>>> import numpy as np
>>> np.set_printoptions(precision=2, suppress=True, linewidth=160)
>>> K = np.load("dump.npy")
>>> K
array([[ 6,  0,  0,  9,  6,  3],
       [-6,  0,  0, -9, -6, -3],
       [ 0,  0,  0,  0,  0,  0],
       [ 0,  0,  0,  0,  0,  0],
       [ 0,  0,  0,  0,  0,  0],
       [ 6,  0,  0,  9,  6,  3]])
>>> vec = np.array([0, 0, 2, 2, 0, 2])
>>> K @ np.eye(6)[4]
array([ 6., -6.,  0.,  0.,  0.,  6.])
>>> K @ vec
array([ 24, -24,   0,   0,   0,  24])
>>> np.linalg.norm(K @ vec) <= np.linalg.norm(K, 2) * np.linalg.norm(vec) + 1e-9
np.True_
>>> arr = np.load("case3.npy")
>>> arr
array([[ 1, -1, -1,  1,  1, -1, -1,  1],
       [ 1,  1, -1, -1,  1,  1, -1, -1],
       [ 1, -1,  1, -1,  1, -1,  1, -1],
       [ 1, -1,  1, -1, -1,  1, -1,  1],
       [ 1,  1, -1, -1, -1, -1,  1,  1]])
>>> Uu, sig, Vt = np.linalg.svd(arr, full_matrices=False)
>>> np.round(np.sqrt((sig ** 2).sum()), 2), round(np.linalg.norm(arr), 2)
(np.float64(6.32), np.float64(6.32))
>>> np.round(Vt @ Vt.T, 2) + 0
array([[1., 0., 0., 0., 0.],
       [0., 1., 0., 0., 0.],
       [0., 0., 1., 0., 0.],
       [0., 0., 0., 1., 0.],
       [0., 0., 0., 0., 1.]])
>>> sig / sig[0]
array([1., 1., 1., 1., 1.])
>>> np.cumsum(sig ** 2) / np.sum(sig ** 2)
array([0.2, 0.4, 0.6, 0.8, 1. ])
>>> Uu.shape, sig.shape, Vt.shape
((5, 5), (5,), (5, 8))
>>> np.round(Uu.T @ Uu, 2) + 0
array([[1., 0., 0., 0., 0.],
       [0., 1., 0., 0., 0.],
       [0., 0., 1., 0., 0.],
       [0., 0., 0., 1., 0.],
       [0., 0., 0., 0., 1.]])
>>> vec = np.array([-1, 7, -4, -4, -9, 8, -2, -6])
>>> a = np.maximum(arr @ vec, 0)
>>> a
array([ 0, 21,  0,  5,  7])
>>> np.flatnonzero(a > 1e-9)
array([1, 3, 4])
>>> np.maximum(arr @ (3 * vec), 0)
array([ 0, 63,  0, 15, 21])
>>> arr.T @ a
array([ 33,  23, -23, -33,   9,  19, -19,  -9])
>>> M = np.loadtxt("sample15.csv", delimiter=",")
>>> M
array([[-1.,  2., -2.],
       [ 3., -6.,  6.],
       [ 0.,  0.,  0.],
       [-1.,  2., -2.],
       [ 1., -2.,  2.],
       [ 0.,  0.,  0.]])
>>> rk = np.linalg.matrix_rank(M)
>>> rk
np.int64(1)
>>> ns = np.linalg.svd(M)[2][rk:].T
>>> np.allclose(M @ ns, 0)
True
>>> np.linalg.matrix_rank(M.T @ M), np.linalg.matrix_rank(M @ M.T)
(np.int64(1), np.int64(1))
>>> ns.shape
(3, 2)
>>> [int(np.linalg.matrix_rank(M[:, :j + 1])) for j in range(3)]
[1, 1, 1]
>>> ns @ ns.T
array([[ 0.89,  0.22, -0.22],
       [ 0.22,  0.56,  0.44],
       [-0.22,  0.44,  0.56]])
>>> [int(np.linalg.matrix_rank(M[:i])) for i in range(1, len(M) + 1)]
[1, 1, 1, 1, 1, 1]
>>> np.round(M @ ns, 2) + 0
array([[0., 0.],
       [0., 0.],
       [0., 0.],
       [0., 0.],
       [0., 0.],
       [0., 0.]])
>>> Uu, sig, Vt = np.linalg.svd(M)
>>> evecs = Vt[:(sig > 1e-8).sum()]
>>> rng = np.random.default_rng(47936)
>>> vec = M[2] + 2 * M[4] + rng.integers(2) * np.eye(3)[2]
>>> vec
array([ 2., -4.,  5.])
>>> round(np.linalg.norm(vec - evecs.T @ evecs @ vec), 2)
np.float64(0.75)
>>> np.linalg.matrix_rank(np.vstack([M, vec]))
np.int64(2)
>>> np.allclose(evecs.T @ evecs @ vec, vec)
False
>>> np.diag(evecs.T @ evecs)
array([0.11, 0.44, 0.44])
>>> np.allclose(M[:-1].T @ np.linalg.lstsq(M[:-1].T, M[-1])[0], M[-1])
True
>>> np.abs(np.diag(np.linalg.qr(M)[1])) > 1e-9
array([ True, False, False])
>>> M @ np.linalg.pinv(M) @ M
array([[-1.,  2., -2.],
       [ 3., -6.,  6.],
       [ 0.,  0.,  0.],
       [-1.,  2., -2.],
       [ 1., -2.,  2.],
       [ 0.,  0.,  0.]])
>>> vec = np.array([2, 2, -1])
>>> a = np.maximum(M @ vec, 0)
>>> np.maximum(M @ vec, 0) - np.maximum(-M @ vec, 0)
array([  4., -12.,   0.,   4.,  -4.,   0.])
>>> M * (a > 1e-9)[:, None]
array([[-1.,  2., -2.],
       [ 0., -0.,  0.],
       [ 0.,  0.,  0.],
       [-1.,  2., -2.],
       [ 0., -0.,  0.],
       [ 0.,  0.,  0.]])
>>> a
array([4., 0., 0., 4., 0., 0.])
>>> M.T @ a
array([ -8.,  16., -16.])
>>> np.flatnonzero(a > 1e-9)
array([0, 3])
>>> np.tanh(M @ vec)
array([ 1., -1.,  0.,  1., -1.,  0.])
>>> out = arr[0, 0] * arr[1:] - np.outer(arr[1:, 0], arr[0])
>>> out
array([[ 0,  2,  0, -2,  0,  2,  0, -2],
       [ 0,  0,  2, -2,  0,  0,  2, -2],
       [ 0,  0,  2, -2, -2,  2,  0,  0],
       [ 0,  2,  0, -2, -2,  0,  2,  0]])
>>> np.linalg.matrix_rank(out), np.linalg.matrix_rank(arr)
(np.int64(4), np.int64(5))
>>> np.flatnonzero(~out.round(6).any(axis=1))
array([], dtype=int64)
>>> A = np.load("m.npy")
>>> A
array([[  0.7,  -1.3,   0.8,  -0.6],
       [  0.6,   2.3,   0.3,   0.6],
       [-14. , -16. ,  -6. ,   8. ],
       [  0.6,  -0.1,   0.3,   1.7],
       [ -0.9,   0.7,   1.6,   1.9],
       [ -2.7,  -2.1,   1.9,   0.3],
       [  1.2,  -0.7,   1.4,   0.8],
       [ -0.3,  -0.6,  -1.1,   1. ],
       [  0.7,  -0.6,   0.2,   0.4],
       [  0.9,  -0.3,   0.5,  -0.4],
       [ -1.5,  -0.1,   0.6,   1.9],
       [  0.9,   2.2,  -1. ,   0.8],
       [ -1.1,  -0.6,  -1.8,   0. ]])
>>> G = np.cov(A, rowvar=False)
>>> np.polyfit(A[:, 2], A[:, 0], 1)
array([ 1.55, -0.87])
>>> round(float(np.corrcoef(A[:, 2], A[:, 0])[0, 1]), 2)
0.79
>>> np.argwhere(np.triu(np.abs(np.corrcoef(A.T)) > 0.8, 1))
array([[0, 1],
       [0, 3],
       [1, 3]])
>>> out = np.array([[-3, -3, -2, 2, 3, 1],
...     [2, -2, 0, -1, 0, 2],
...     [2, 1, -2, 1, 1, -3],
...     [1, -1, 1, 1, -2, -1],
...     [0, -1, -2, 0, 3, 0],
...     [0, 2, 3, 0, 1, -2]])
>>> out[-1] = out[0]
>>> X = out + 0.3 * np.eye(6)
>>> X
array([[-2.7, -3. , -2. ,  2. ,  3. ,  1. ],
       [ 2. , -1.7,  0. , -1. ,  0. ,  2. ],
       [ 2. ,  1. , -1.7,  1. ,  1. , -3. ],
       [ 1. , -1. ,  1. ,  1.3, -2. , -1. ],
       [ 0. , -1. , -2. ,  0. ,  3.3,  0. ],
       [-3. , -3. , -2. ,  2. ,  3. ,  1.3]])
>>> Uu, sig, Vt = np.linalg.svd(X)
>>> sig
array([9.04, 4.83, 3.56, 3.06, 0.45, 0.02])
>>> out = Uu[:, :5] @ np.diag(sig[:5]) @ Vt[:5]
>>> out.round(2) + 0
array([[-2.7 , -3.  , -1.99,  2.01,  3.  ,  1.  ],
       [ 2.  , -1.7 ,  0.  , -1.  ,  0.  ,  2.  ],
       [ 2.  ,  1.  , -1.7 ,  1.  ,  1.  , -3.  ],
       [ 1.  , -1.  ,  1.  ,  1.3 , -2.  , -1.  ],
       [ 0.  , -1.  , -2.  ,  0.  ,  3.3 ,  0.  ],
       [-3.  , -3.  , -2.01,  1.99,  3.  ,  1.3 ]])
>>> np.linalg.matrix_rank(out)
np.int64(5)
>>> np.round(np.linalg.norm(X - out, 2), 2), np.round(sig[5], 2)
(np.float64(0.02), np.float64(0.02))
>>> round(float(np.linalg.norm(X - out) / np.linalg.norm(X)), 2)
0.0
>>> out = np.array([[9, 7, 9], [8, 1, 3], [4, 1, 9], [4, 2, 8], [1, 2, 8], [7, 8, 0]])
>>> np.vstack([X, out.T]).shape
(9, 6)
>>> np.einsum("ij->j", X)
array([-0.7, -8.7, -6.7,  5.3,  8.3,  0.3])
>>> np.einsum("ij,ij->i", X, X)
array([34.29, 11.89, 18.89,  9.69, 15.89, 36.69])
>>> out = X + rng.integers(-2, 3, (6, 5)) @ rng.integers(-2, 3, (5, 6))
>>> out
array([[-11.7,  -5. ,   4. ,   9. ,   3. ,  -1. ],
       [ 10. ,  -6.7,  -4. ,  -4. ,  -3. ,  -5. ],
       [ -2. ,   1. ,   0.3,   5. ,  -2. ,  -4. ],
       [  9. ,  -3. ,  -5. ,  -4.7,  -5. ,  -2. ],
       [  0. ,   0. ,   1. ,   3. ,   0.3,   2. ],
       [  1. ,  -2. ,  -4. ,  -1. ,   3. ,   3.3]])
>>> out - X
array([[-9., -2.,  6.,  7.,  0., -2.],
       [ 8., -5., -4., -3., -3., -7.],
       [-4.,  0.,  2.,  4., -3., -1.],
       [ 8., -2., -6., -6., -3., -1.],
       [ 0.,  1.,  3.,  3., -3.,  2.],
       [ 4.,  1., -2., -3.,  0.,  2.]])
>>> np.round(np.linalg.svd(out - X, compute_uv=False), 2) + 0
array([21.67,  9.99,  5.51,  2.56,  1.35,  0.  ])
>>> np.abs(out - X).sum(axis=1)
array([26., 30., 14., 26., 12., 12.])
>>> np.linalg.matrix_rank(out - X, tol=1e-8)
np.int64(5)
>>> feats = np.load("out10.npy")
>>> feats
array([[-4.37, -2.29, -0.59,  0.08,  0.54],
       [ 3.22,  0.75,  1.65, -2.62, -2.12],
       [-2.04,  0.14, -1.85,  3.35,  2.48],
       [ 4.16,  1.74,  1.14, -1.29, -1.33],
       [ 2.97,  2.53, -0.87,  2.63,  1.44],
       [-3.45, -0.96, -1.58,  2.39,  1.99],
       [ 2.08, -0.11,  1.85, -3.33, -2.48],
       [ 4.29,  1.96,  0.96, -0.87, -1.06],
       [-4.33, -2.43, -0.38, -0.36,  0.24],
       [-4.17, -2.57, -0.07, -0.97, -0.19],
       [-4.27, -1.92, -0.99,  0.95,  1.11],
       [ 4.29,  2.48,  0.28,  0.56, -0.1 ],
       [-3.07, -0.63, -1.69,  2.74,  2.19],
       [-2.8 , -2.49,  0.96, -2.76, -1.55],
       [ 1.89,  2.2 , -1.32,  3.29,  2.01],
       [-4.28, -1.95, -0.96,  0.88,  1.07]])
>>> rk = np.linalg.matrix_rank(feats)
>>> rk
np.int64(2)
>>> ns = np.linalg.svd(feats)[2][rk:].T
>>> [int(np.linalg.matrix_rank(feats[:i])) for i in range(1, len(feats) + 1)]
[1, 2, 2, 2, 2, 2, 2, 2, 2, 2, 2, 2, 2, 2, 2, 2]
>>> ns @ ns.T
array([[ 0.24, -0.4 , -0.11,  0.02,  0.1 ],
       [-0.4 ,  0.72,  0.04, -0.19, -0.08],
       [-0.11,  0.04,  0.86,  0.27,  0.19],
       [ 0.02, -0.19,  0.27,  0.45, -0.38],
       [ 0.1 , -0.08,  0.19, -0.38,  0.74]])
>>> [int(np.linalg.matrix_rank(feats[:, :j + 1])) for j in range(5)]
[1, 2, 2, 2, 2]
>>> ns.shape
(5, 3)
